$ python3 -q
>>> import numpy as np
>>> import numpy.linalg as la
>>> np.set_printoptions(precision=2, suppress=True, linewidth=100, sign=" ")
>>> def rnd(a):
...     return np.round(a, 2) + 0
... 
>>> K = np.array([[-1.4, -0.5, 0.0],
...     [0.7, 0.9, 0.7],
...     [-0.3, 2.6, -0.2],
...     [0.3, -0.3, 0.2],
...     [0.6, -0.9, 0.1]])
>>> rng = np.random.default_rng(75)
>>> K[1] = K[2] + 0.05 * rng.normal(size=3)
>>> print(rnd(K))
[[-1.4  -0.5   0.  ]
 [-0.36  2.62 -0.18]
 [-0.3   2.6  -0.2 ]
 [ 0.3  -0.3   0.2 ]
 [ 0.6  -0.9   0.1 ]]
>>> other = np.c_[K[:, :2] @ np.array([[0, -2], [-1, 0]]), np.array([8, 5, 8, 2, 8])]
>>> print(rnd(other))
[[ 0.5   2.8   8.  ]
 [-2.62  0.71  5.  ]
 [-2.6   0.6   8.  ]
 [ 0.3  -0.6   2.  ]
 [ 0.9  -1.2   8.  ]]
>>> print(rnd(la.lstsq(K, other[:, 0])[0]))
[ 0. -1.  0.]
>>> print(la.matrix_rank(np.c_[K, other]))
4
>>> A = np.load("out0.npy")
>>> print(rnd(A))
[[-19.71  -9.83 -33.61 -11.9 ]
 [ -3.85  -0.63 -11.22  -6.54]
 [ -1.02   0.83  -6.78  -5.5 ]
 [  0.04   1.33  -5.    -5.07]
 [  1.62   1.94  -1.96  -4.29]
 [  0.02  -0.03  -0.03  -0.32]
 [  0.27   0.4    0.41   1.51]
 [  1.73   1.85   2.02   4.28]
 [  4.43   4.28   4.88   7.63]
 [ 10.83   9.72  11.57  13.72]
 [ 20.9   18.    22.16  21.79]
 [ 25.08  21.38  26.57  24.88]
 [ 39.69  33.06  42.06  35.08]
 [ 72.07  58.51  76.61  55.87]]
>>> # null space of dimension 1
>>> Uu, sigma, vt = la.svd(A)
>>> evecs = vt[:(sigma > 1e-8).sum()]
>>> x = A[2] + 4 * A[11] + rng.integers(2) * np.eye(4)[1]
>>> print(rnd(x))
[ 99.32  86.36  99.51  94.04]
>>> print(rnd(evecs.T @ evecs))
[[ 0.49  0.45  0.2  -0.08]
 [ 0.45  0.6  -0.17  0.07]
 [ 0.2  -0.17  0.92  0.03]
 [-0.08  0.07  0.03  0.99]]
>>> print(np.allclose(evecs.T @ evecs @ x, x))
True
>>> print(np.unique(A.round(6), axis=0).shape)
(14, 4)
>>> print(np.allclose(A[:-1].T @ la.lstsq(A[:-1].T, A[-1])[0], A[-1]))
True
>>> print(rnd(A @ la.pinv(A) @ A))
[[-19.71  -9.83 -33.61 -11.9 ]
 [ -3.85  -0.63 -11.22  -6.54]
 [ -1.02   0.83  -6.78  -5.5 ]
 [  0.04   1.33  -5.    -5.07]
 [  1.62   1.94  -1.96  -4.29]
 [  0.02  -0.03  -0.03  -0.32]
 [  0.27   0.4    0.41   1.51]
 [  1.73   1.85   2.02   4.28]
 [  4.43   4.28   4.88   7.63]
 [ 10.83   9.72  11.57  13.72]
 [ 20.9   18.    22.16  21.79]
 [ 25.08  21.38  26.57  24.88]
 [ 39.69  33.06  42.06  35.08]
 [ 72.07  58.51  76.61  55.87]]
>>> print(la.lstsq(A[:-1].T, A[-1])[2])
3
>>> dist = la.norm(A[:, None] - A[None], axis=-1)
>>> print(dist.shape)
(14, 14)
>>> print(dist[6].round(6).argsort(kind="stable")[:4])
[ 6  5  7  4]
>>> print(rnd(dist[:5, :5]))
[[  0.    29.43  34.98  37.15  40.66]
 [ 29.43   0.     5.56   7.73  11.28]
 [ 34.98   5.56   0.     2.18   5.74]
 [ 37.15   7.73   2.18   0.     3.56]
 [ 40.66  11.28   5.74   3.56   0.  ]]
>>> cent = A[[2, 11]].astype(float)
>>> for _ in range(5):
...     z = la.norm(A[:, None] - cent, axis=-1).argmin(axis=1)
...     cent = np.array([A[z == j].mean(axis=0) for j in range(2)])
... 
>>> print(z)
[ 0  0  0  0  0  0  0  0  0  0  1  1  1  1]
>>> print(rnd(cent[1] - cent[0]))
[ 40.    31.75  45.82  35.06]
>>> print(np.abs(cent[1] - cent[0]).argmax())
2
>>> print(rnd(cent))
[[-0.56  0.99 -3.97 -0.65]
 [39.44 32.74 41.85 34.41]]
>>> cen = A - A.mean(axis=0)
>>> evecs = la.svd(cen)[2][:3]
>>> other = cen - cen @ evecs.T @ evecs
>>> print(rnd((cen @ evecs.T).std(axis=0)))
[ 41.81   3.24   2.97]
>>> print(rnd(other.std(axis=0)))
[ 0.  0.  0.  0.]
>>> J = np.loadtxt("mat.csv", delimiter=",")
>>> print(rnd(J))
[[-20.83  -1.7   -5.9    4.  ]
 [-20.68  -1.67  -5.88   4.  ]
 [-18.69  -1.18  -5.7    3.97]
 [-17.87  -0.98  -5.62   3.95]
 [ -2.29   0.86  -2.65   1.65]
 [ -2.25   0.85  -2.63   1.63]
 [ -2.16   0.83  -2.58   1.58]
 [ -0.87   0.15  -1.29   0.48]
 [ -0.83   0.12  -1.23   0.43]
 [ -0.82   0.11  -1.21   0.42]
 [ -0.8    0.1   -1.17   0.4 ]
 [ -0.45  -0.06  -0.56   0.1 ]
 [ -0.15  -0.04  -0.16   0.01]
 [  0.63   0.29   0.5    0.09]
 [  1.17   0.59   0.8    0.23]
 [  1.85   1.01   1.1    0.46]
 [  5.98   3.71   2.21   2.03]
 [  9.22   5.83   2.75   3.3 ]
 [ 15.24   9.75   3.49   5.65]
 [ 15.6    9.98   3.53   5.79]
 [ 17.71  11.34   3.74   6.6 ]
 [ 19.4   12.43   3.9    7.25]
 [ 19.85  12.71   3.94   7.42]
 [ 21.04  13.47   4.04   7.87]
 [ 33.52  21.34   4.93  12.55]]
>>> # rows and columns are dependent
>>> blk = np.stack([J, -3 * J, J[::-1]])
>>> print(rnd(la.norm(blk, axis=(1, 2))))
[  83.33  249.99   83.33]
>>> print((blk @ J.T).shape)
(3, 25, 25)
>>> print(la.matrix_rank(blk.reshape(3, -1)))
2
>>> print(blk.shape)
(3, 25, 4)
>>> print(np.argsort(-la.norm(J, axis=0).round(6), kind="stable")[:3])
[ 0  1  3]
>>> print(rnd(J @ la.pinv(J) @ J))
[[-20.83  -1.7   -5.9    4.  ]
 [-20.68  -1.67  -5.88   4.  ]
 [-18.69  -1.18  -5.7    3.97]
 [-17.87  -0.98  -5.62   3.95]
 [ -2.29   0.86  -2.65   1.65]
 [ -2.25   0.85  -2.63   1.63]
 [ -2.16   0.83  -2.58   1.58]
 [ -0.87   0.15  -1.29   0.48]
 [ -0.83   0.12  -1.23   0.43]
 [ -0.82   0.11  -1.21   0.42]
 [ -0.8    0.1   -1.17   0.4 ]
 [ -0.45  -0.06  -0.56   0.1 ]
 [ -0.15  -0.04  -0.16   0.01]
 [  0.63   0.29   0.5    0.09]
 [  1.17   0.59   0.8    0.23]
 [  1.85   1.01   1.1    0.46]
 [  5.98   3.71   2.21   2.03]
 [  9.22   5.83   2.75   3.3 ]
 [ 15.24   9.75   3.49   5.65]
 [ 15.6    9.98   3.53   5.79]
 [ 17.71  11.34   3.74   6.6 ]
 [ 19.4   12.43   3.9    7.25]
 [ 19.85  12.71   3.94   7.42]
 [ 21.04  13.47   4.04   7.87]
 [ 33.52  21.34   4.93  12.55]]
>>> print(rnd(np.trace(la.pinv(J) @ J)))
3.0
